>>> import numpy as np
>>> np.set_printoptions(precision=3, suppress=True, linewidth=160, legacy="1.25")
>>> W0 = np.load("w.npy")
>>> W0
array([[-0.344,  0.514,  0.121, -0.082, -0.203,  0.375,  0.135, -0.526,  0.345],
       [ 0.215, -0.521,  0.293, -0.162, -0.498,  0.001,  0.436, -0.339, -0.133],
       [-0.344,  0.23 , -0.208, -0.223, -0.023, -0.677,  0.52 ,  0.071, -0.036],
       [ 0.215,  0.367,  0.13 , -0.156,  0.281,  0.056,  0.038, -0.298, -0.779],
       [ 0.   ,  0.   , -0.048, -0.806,  0.013,  0.393,  0.091,  0.43 ,  0.026],
       [ 0.129,  0.327,  0.751,  0.203, -0.074, -0.052,  0.199,  0.468,  0.074],
       [ 0.043,  0.002,  0.363, -0.443, -0.035, -0.477, -0.596, -0.237,  0.177],
       [-0.344,  0.123, -0.096,  0.08 , -0.704,  0.028, -0.343,  0.233, -0.427],
       [ 0.731,  0.395, -0.364, -0.022, -0.359, -0.108,  0.007,  0.014,  0.189]])
>>> B = np.linalg.inv(W0)
>>> np.allclose(B, W0.T)
True
>>> np.round(np.linalg.inv(B), 3) + 0
array([[-0.344,  0.514,  0.121, -0.082, -0.203,  0.375,  0.135, -0.526,  0.345],
       [ 0.215, -0.521,  0.293, -0.162, -0.498,  0.001,  0.436, -0.339, -0.133],
       [-0.344,  0.23 , -0.208, -0.223, -0.023, -0.677,  0.52 ,  0.071, -0.036],
       [ 0.215,  0.367,  0.13 , -0.156,  0.281,  0.056,  0.038, -0.298, -0.779],
       [ 0.   ,  0.   , -0.048, -0.806,  0.013,  0.393,  0.091,  0.43 ,  0.026],
       [ 0.129,  0.327,  0.751,  0.203, -0.074, -0.052,  0.199,  0.468,  0.074],
       [ 0.043,  0.002,  0.363, -0.443, -0.035, -0.477, -0.596, -0.237,  0.177],
       [-0.344,  0.123, -0.096,  0.08 , -0.704,  0.028, -0.343,  0.233, -0.427],
       [ 0.731,  0.395, -0.364, -0.022, -0.359, -0.108,  0.007,  0.014,  0.189]])
>>> t3 = np.stack([W0, 5 * W0, W0[::-1]])
>>> np.einsum("bij,cij->bc", t3, t3)
array([[  9.,  45.,   1.],
       [ 45., 225.,   5.],
       [  1.,   5.,   9.]])
>>> t3.shape
(3, 9, 9)
>>> rng = np.random.default_rng(68)
>>> B = W0 + rng.integers(-2, 3, (9, 1)) @ rng.integers(-2, 3, (1, 9))
>>> B
array([[-0.344,  0.514,  0.121, -0.082, -0.203,  0.375,  0.135, -0.526,  0.345],
       [ 0.215, -0.521,  0.293, -0.162, -0.498,  0.001,  0.436, -0.339, -0.133],
       [-0.344,  0.23 , -0.208, -0.223, -0.023, -0.677,  0.52 ,  0.071, -0.036],
       [ 4.215,  2.367,  2.13 , -4.156, -3.719,  0.056,  0.038, -0.298,  1.221],
       [-2.   , -1.   , -1.048,  1.194,  2.013,  0.393,  0.091,  0.43 , -0.974],
       [ 2.129,  1.327,  1.751, -1.797, -2.074, -0.052,  0.199,  0.468,  1.074],
       [ 4.043,  2.002,  2.363, -4.443, -4.035, -0.477, -0.596, -0.237,  2.177],
       [ 1.656,  1.123,  0.904, -1.92 , -2.704,  0.028, -0.343,  0.233,  0.573],
       [ 4.731,  2.395,  1.636, -4.022, -4.359, -0.108,  0.007,  0.014,  2.189]])
>>> np.linalg.matrix_rank(B - W0, tol=1e-8)
1
>>> gram = W0.T @ W0
>>> np.linalg.eigvalsh(gram)[::-1]
array([1., 1., 1., 1., 1., 1., 1., 1., 1.])
>>> np.diag(gram)
array([1., 1., 1., 1., 1., 1., 1., 1., 1.])
>>> gram.round(3) + 0
array([[1., 0., 0., 0., 0., 0., 0., 0., 0.],
       [0., 1., 0., 0., 0., 0., 0., 0., 0.],
       [0., 0., 1., 0., 0., 0., 0., 0., 0.],
       [0., 0., 0., 1., 0., 0., 0., 0., 0.],
       [0., 0., 0., 0., 1., 0., 0., 0., 0.],
       [0., 0., 0., 0., 0., 1., 0., 0., 0.],
       [0., 0., 0., 0., 0., 0., 1., 0., 0.],
       [0., 0., 0., 0., 0., 0., 0., 1., 0.],
       [0., 0., 0., 0., 0., 0., 0., 0., 1.]])
>>> np.linalg.matrix_rank(gram)
9
>>> (W0 @ W0.T).shape
(9, 9)
>>> round(float(np.trace(gram)), 3), np.round((W0 ** 2).sum(), 3)
(9.0, 9.0)
>>> basis = np.sign(np.array([[-4, -3, 4], [-5, 1, -4], [-3, 2, -3]]))
>>> B = (np.tril(basis, -1) + np.eye(3)) @ (np.triu(basis, 1) + np.eye(3))
>>> ev = np.array([-3, 0, -1])
>>> J = np.rint(B * ev @ np.linalg.inv(B)) + 0
>>> J
array([[-6., -2., -1.],
       [ 6.,  1.,  2.],
       [ 6.,  2.,  1.]])
>>> [round(float(x), 3) for x in np.linalg.svd(J, compute_uv=False)[:3]]
[11.03, 1.154, 0.0]
>>> np.round(np.linalg.norm(J, 2) / np.linalg.norm(J), 3)
0.995
>>> round(float(np.linalg.eigvals(J).sum().real), 3)
-4.0
>>> np.einsum("ii->", J)
-4.0
>>> np.round(np.linalg.eigvals(J), 3) + 0
array([-3.,  0., -1.])
>>> np.round(np.poly(J), 3) + 0
array([1., 4., 3., 0.])
>>> np.round(np.linalg.det(2 * J), 3), round(float(np.linalg.det(J)), 3)
(0.0, 0.0)
>>> lab = rng.permutation(3)
>>> lab
array([0, 2, 1])
>>> B = J[lab][:, lab]
>>> np.allclose(B, J)
False
>>> B
array([[-6., -1., -2.],
       [ 6.,  1.,  2.],
       [ 6.,  2.,  1.]])
>>> np.diag(B)
array([-6.,  1.,  1.])
>>> np.trace(B)
-4.0
>>> np.round(np.sort(np.abs(np.linalg.eigvals(B))), 3) + 0
array([0., 1., 3.])
>>> round(np.linalg.det(B), 3), np.round(np.linalg.det(J[lab]), 3)
(0.0, 0.0)
>>> W = np.array([[1, 2, 0], [0, -2, -2], [0, -1, 1]])
>>> b = np.array([0, 2, 2])
>>> act = np.maximum(J @ W + b, 0)
>>> (act > 0).mean(axis=0)
array([0.667, 0.667, 0.667])
>>> (act > 0).astype(int)
array([[0, 0, 1],
       [1, 1, 1],
       [1, 1, 0]])
>>> np.linalg.matrix_rank(act)
3
>>> basis = np.array([[-2, -2], [-1, -3], [0, 1]])
>>> W @ basis
array([[-4, -8],
       [ 2,  4],
       [ 1,  4]])
>>> A = np.load("block19.npy")
>>> A
array([[0.4  , 0.   , 0.   , 0.2  , 0.   , 0.2  , 0.2  , 0.   , 0.   ],
       [0.   , 0.667, 0.   , 0.333, 0.   , 0.   , 0.   , 0.   , 0.   ],
       [0.   , 0.   , 0.667, 0.   , 0.   , 0.   , 0.   , 0.   , 0.333],
       [0.167, 0.167, 0.167, 0.167, 0.167, 0.   , 0.   , 0.167, 0.   ],
       [0.   , 0.   , 0.   , 0.   , 0.5  , 0.25 , 0.   , 0.   , 0.25 ],
       [0.   , 0.   , 0.   , 0.   , 0.   , 0.5  , 0.5  , 0.   , 0.   ],
       [0.167, 0.167, 0.167, 0.167, 0.   , 0.   , 0.167, 0.167, 0.   ],
       [0.25 , 0.   , 0.   , 0.   , 0.25 , 0.25 , 0.   , 0.25 , 0.   ],
       [0.   , 0.333, 0.   , 0.   , 0.333, 0.   , 0.   , 0.   , 0.333]])
>>> B = np.array([[0, 6],
...     [6, 1],
...     [5, 4],
...     [1, 8],
...     [9, 5],
...     [3, 8],
...     [4, 3],
...     [9, 1],
...     [7, 5]])
>>> np.linalg.matrix_rank(np.vstack([A, B.T]))
9
>>> np.vstack([A, B.T]).shape
(11, 9)
>>> np.einsum("ij->j", A)
array([0.983, 1.333, 1.   , 0.867, 1.25 , 1.2  , 0.867, 0.583, 0.917])
>>> B = A / np.linalg.norm(A, axis=1, keepdims=True)
>>> gram = B @ B.T
>>> np.round(np.degrees(np.arccos(np.clip(gram[4, 0], -1, 1))), 3)
81.124
>>> (gram - 2 * np.eye(9)).round(6).argmax(axis=1)
array([6, 3, 3, 6, 8, 0, 3, 3, 4])
>>> gram[4]
array([0.154, 0.   , 0.183, 0.333, 1.   , 0.289, 0.   , 0.612, 0.707])
>>> np.argwhere(np.triu(np.abs(gram) > 0.95, 1))
array([], shape=(0, 2), dtype=int64)
>>> vec = np.array([3, 9, 3, 4, 8, 7, 3, 1, 7])
>>> rhs = A @ vec
>>> rhs
array([4.   , 7.333, 4.333, 4.667, 7.5  , 5.   , 3.833, 4.75 , 8.   ])
>>> np.linalg.solve(A, rhs + A[:, 4])
array([3., 9., 3., 4., 9., 7., 3., 1., 7.])
>>> np.round(np.linalg.solve(A.T, A[7]), 3) + 0
array([0., 0., 0., 0., 0., 0., 0., 1., 0.])
>>> np.linalg.solve(A, A[:, 5])
array([ 0.,  0.,  0., -0.,  0.,  1., -0.,  0., -0.])
>>> np.linalg.solve(A, 2 * rhs)
array([ 6., 18.,  6.,  8., 16., 14.,  6.,  2., 14.])
>>> np.linalg.solve(A, rhs)
array([3., 9., 3., 4., 8., 7., 3., 1., 7.])
>>> B = A + rng.integers(-2, 3, (9, 8)) @ rng.integers(-2, 3, (8, 9))
>>> B
array([[ -6.6  ,   0.   ,  -6.   ,  -0.8  ,  -4.   ,  -0.8  ,   3.2  ,  -2.   ,   4.   ],
       [  1.   ,  -0.333,   3.   ,   1.333,  -2.   ,   3.   ,   1.   ,   9.   ,  10.   ],
       [  4.   ,  -3.   ,   1.667,  -3.   ,   4.   ,   5.   ,   0.   ,  -7.   ,  -9.667],
       [  2.167,   1.167,   1.167,   1.167,   8.167,   6.   ,  -3.   ,  -1.833,  -2.   ],
       [ -5.   ,   8.   ,   0.   ,   3.   ,  22.5  ,  15.25 ,  -9.   ,  -1.   , -17.75 ],
       [ -6.   ,  -2.   ,   1.   ,   0.   ,  -9.   ,  -9.5  ,   8.5  ,  -4.   ,   3.   ],
       [ -6.833,   3.167,   2.167,   4.167,   7.   ,   3.   ,   2.167,  -2.833, -12.   ],
       [  7.25 ,   2.   ,  -5.   ,  -1.   ,   4.25 ,  -0.75 ,  -8.   ,  -4.75 ,  -4.   ],
       [  5.   ,  -1.667,   8.   ,  -4.   ,   4.333,   1.   ,   0.   ,  -4.   ,  -7.667]])
>>> B - A
array([[ -7.,   0.,  -6.,  -1.,  -4.,  -1.,   3.,  -2.,   4.],
       [  1.,  -1.,   3.,   1.,  -2.,   3.,   1.,   9.,  10.],
       [  4.,  -3.,   1.,  -3.,   4.,   5.,   0.,  -7., -10.],
       [  2.,   1.,   1.,   1.,   8.,   6.,  -3.,  -2.,  -2.],
       [ -5.,   8.,   0.,   3.,  22.,  15.,  -9.,  -1., -18.],
       [ -6.,  -2.,   1.,   0.,  -9., -10.,   8.,  -4.,   3.],
       [ -7.,   3.,   2.,   4.,   7.,   3.,   2.,  -3., -12.],
       [  7.,   2.,  -5.,  -1.,   4.,  -1.,  -8.,  -5.,  -4.],
       [  5.,  -2.,   8.,  -4.,   4.,   1.,   0.,  -4.,  -8.]])
>>> np.round(np.linalg.svd(B - A, compute_uv=False), 3) + 0
array([43.829, 19.644, 18.284, 13.715,  7.414,  4.027,  3.386,  0.246,  0.   ])
>>> Q, _ = np.linalg.qr(np.array([[0.1, 2.3, 1.4, -1.5, -1.5, -0.2],
...     [-1.0, 1.5, -1.6, -0.4, -1.3, -0.6],
...     [0.8, -0.1, 0.9, -1.4, 0.1, 0.7],
...     [0.5, 0.8, -0.3, -2.4, -0.9, 0.0],
...     [-2.2, 1.5, 1.3, 1.7, 1.0, -1.3],
...     [-0.2, -0.6, -1.7, -0.9, 0.0, 1.2]]))
>>> F = 3 * Q
>>> F
array([[-0.115, -2.461, -0.462,  0.237, -1.608, -0.273],
       [ 1.152, -0.929,  2.029,  0.668,  0.622,  1.365],
       [-0.922, -0.404, -0.784, -1.482,  0.308,  2.254],
       [-0.576, -1.151,  0.743, -1.509,  1.603, -1.394],
       [ 2.535, -0.167, -1.191, -1.017,  0.285, -0.116],
       [ 0.23 ,  0.752,  1.444, -1.729, -1.811, -0.158]])
>>> B = F / np.linalg.norm(F, axis=1, keepdims=True)
>>> gram = B @ B.T
>>> gram.round(3) + 0
array([[1., 0., 0., 0., 0., 0.],
       [0., 1., 0., 0., 0., 0.],
       [0., 0., 1., 0., 0., 0.],
       [0., 0., 0., 1., 0., 0.],
       [0., 0., 0., 0., 1., 0.],
       [0., 0., 0., 0., 0., 1.]])
>>> np.argwhere(np.triu(np.abs(gram) > 0.95, 1))
array([], shape=(0, 2), dtype=int64)
>>> gram[0].round(3) + 0
array([1., 0., 0., 0., 0., 0.])
>>> (np.abs(gram) > 0.9).astype(int)
array([[1, 0, 0, 0, 0, 0],
       [0, 1, 0, 0, 0, 0],
       [0, 0, 1, 0, 0, 0],
       [0, 0, 0, 1, 0, 0],
       [0, 0, 0, 0, 1, 0],
       [0, 0, 0, 0, 0, 1]])
>>> round(np.degrees(np.arccos(np.clip(gram[0, 1], -1, 1))), 3)
90.0
>>> (gram - 2 * np.eye(6)).round(6).argmax(axis=1)
array([1, 0, 0, 0, 0, 0])
>>> feats = np.loadtxt("sample7.csv", delimiter=",")
>>> feats
array([[-0.2, -0.4,  0.6,  0.7,  0.1, -1. , -0.4,  1.5],
       [ 1.3, -1.1, -1.9,  0.2, -1.2, -0.1,  0.9, -1.6],
       [-0.3, -0.9, -2. ,  0.1,  1. , -0.5, -1.5,  1.3],
       [-0.2, -1.5,  0.5, -0.6,  0.2,  1.3,  0.3, -0.3],
       [ 1.2,  0. ,  0.5,  0.3,  0.1, -1.2,  0.8, -0.2],
       [-0.5,  0.1,  1.7,  0.3,  1.1,  0.8,  0. ,  0.5],
       [ 1.1, -0.1,  1.5,  1.9, -0.4, -1.1,  1.7, -0.1],
       [ 0.1,  0.6, -0.3, -0.6,  1.2, -1.7,  1.6, -0.8],
       [ 1. , -1.4, -0.3, -0.5,  0.3, -0.2,  0.5,  0.5],
       [18. , 24. , 10. , 20. ,  6. , -6. , 42. , -8. ],
       [ 0.9,  0.4,  0.6, -0.9,  0.5,  0.4, -0.2, -2.3],
       [ 0.6, -0.6, -0.7,  0.6,  1.2,  0.1,  0.6,  1.7],
       [ 0.9, -0.3,  0.7, -1.8,  0. , -0.7, -0.8,  0.4],
       [-0.6, -0.5, -0.1,  0.3,  1.3,  0.5,  0.7,  1.5],
       [-0.9, -1.4,  0.2, -1.1, -2.3, -0.4, -1.4, -0.7]])
>>> vec = np.array([3, -2, -4, -4, -5, 5, 4, 1])
>>> rhs = feats @ vec
>>> np.linalg.solve(feats.T @ feats, feats.T @ rhs)
array([ 3., -2., -4., -4., -5.,  5.,  4.,  1.])
>>> np.linalg.lstsq(feats, rhs)[0]
array([ 3., -2., -4., -4., -5.,  5.,  4.,  1.])
>>> np.round(np.linalg.pinv(feats) @ feats, 3) + 0
array([[1., 0., 0., 0., 0., 0., 0., 0.],
       [0., 1., 0., 0., 0., 0., 0., 0.],
       [0., 0., 1., 0., 0., 0., 0., 0.],
       [0., 0., 0., 1., 0., 0., 0., 0.],
       [0., 0., 0., 0., 1., 0., 0., 0.],
       [0., 0., 0., 0., 0., 1., 0., 0.],
       [0., 0., 0., 0., 0., 0., 1., 0.],
       [0., 0., 0., 0., 0., 0., 0., 1.]])
>>> rhs = rhs + 0.05 * rng.normal(size=15)
>>> rhs
array([-10.62 ,  20.397,  -3.663,   9.166,  -3.089, -10.686,  -6.929,  -6.185,   8.916, -14.052,  -0.519,   1.908,   1.315,  -1.282,   6.918])
>>> b, *_ = np.linalg.lstsq(feats, rhs)
>>> b
array([ 2.956, -1.99 , -4.011, -3.975, -4.994,  4.987,  3.995,  0.974])
>>> np.round(feats.T @ (rhs - feats @ b), 3) + 0
array([0., 0., 0., 0., 0., 0., 0., 0.])
>>> left, sig, vt = np.linalg.svd(feats)
>>> np.argmax(sig[:-1] / (sig[1:] + 1e-6)) + 1
1
>>> B = left[:, :1] @ np.diag(sig[:1]) @ vt[:1]
>>> round(np.abs(feats - B).max(), 3)
2.241
>>> np.round(np.linalg.norm(feats - B) / np.linalg.norm(feats), 3)
0.153
